In [1]: import numpy as np

In [2]: import numpy.linalg as la

In [3]: np.set_printoptions(precision=2, suppress=True, linewidth=160)

In [4]: arr = np.array([[-3, -2, -1], [0, 1, 2], [3, 4, 5]])

In [5]: Uu, sigma, Vt = la.svd(arr)

In [6]: evecs = Vt[:(sigma > 1e-8).sum()]

In [7]: rng = np.random.default_rng(847)

In [8]: x0 = arr[2] + -3 * arr[0] + rng.integers(2) * np.eye(3)[0]

In [9]: x0
Out[9]: array([12., 10.,  8.])

In [10]: np.round(la.norm(x0 - evecs.T @ evecs @ x0), 2)
Out[10]: np.float64(0.0)

In [11]: la.matrix_rank(np.vstack([arr, x0]))
Out[11]: np.int64(2)

In [12]: r = la.matrix_rank(arr)

In [13]: r
Out[13]: np.int64(2)

In [14]: N = la.svd(arr)[2][r:].T

In [15]: la.matrix_rank(arr.T @ arr), la.matrix_rank(arr @ arr.T)
Out[15]: (np.int64(2), np.int64(2))

In [16]: N[:, 0] / N[np.abs(N[:, 0]).round(6).argmax(), 0]
Out[16]: array([-0.5,  1. , -0.5])

In [17]: mat = np.load("case4.npy")

In [18]: mat
Out[18]: 
array([[1.  , 0.7 , 0.49],
       [0.7 , 1.  , 0.7 ],
       [0.49, 0.7 , 1.  ]])

In [19]: ev, evecs = la.eig(mat)

In [20]: np.sort(la.eigvals(mat.T))
Out[20]: array([0.23, 0.51, 2.26])

In [21]: ev
Out[21]: array([2.26, 0.51, 0.23])

In [22]: f = np.array([0, 2, 4])

In [23]: Y = mat + np.outer(f, np.eye(3)[1])

In [24]: round(la.det(Y) / la.det(mat), 2), round(float(1 + la.solve(mat, f)[1]), 2)
Out[24]: (np.float64(1.35), 1.35)

In [25]: x0 = np.ones(3)

In [26]: for _ in range(4):
    ...:     x0 = mat @ x0
    ...:     x0 /= la.norm(x0)
    ...:     print(round(x0 @ mat @ x0, 2))
    ...: 
2.26
2.26
2.26
2.26

In [27]: np.round(la.eigvalsh(mat)[-1], 2)
Out[27]: np.float64(2.26)

In [28]: x0
Out[28]: array([0.56, 0.62, 0.56])

In [29]: Y = np.array([[0, 3, 3]])

In [30]: W0 = np.block([[np.zeros((1, 1)), Y], [Y.T, np.zeros((3, 3))]])

In [31]: W0
Out[31]: 
array([[0., 0., 3., 3.],
       [0., 0., 0., 0.],
       [3., 0., 0., 0.],
       [3., 0., 0., 0.]])

In [32]: # splits into 2 blocks

In [33]: Y = np.array([[-2, -4, 3], [3, 3, 2], [-1, -5, 2], [-1, 2, -5]])

In [34]: np.einsum("ik,kj->ij", W0, Y)
Out[34]: 
array([[ -6.,  -9.,  -9.],
       [  0.,   0.,   0.],
       [ -6., -12.,   9.],
       [ -6., -12.,   9.]])

In [35]: W0 @ Y
Out[35]: 
array([[ -6.,  -9.,  -9.],
       [  0.,   0.,   0.],
       [ -6., -12.,   9.],
       [ -6., -12.,   9.]])

In [36]: np.einsum("ij,ij->i", W0, W0)
Out[36]: array([18.,  0.,  9.,  9.])
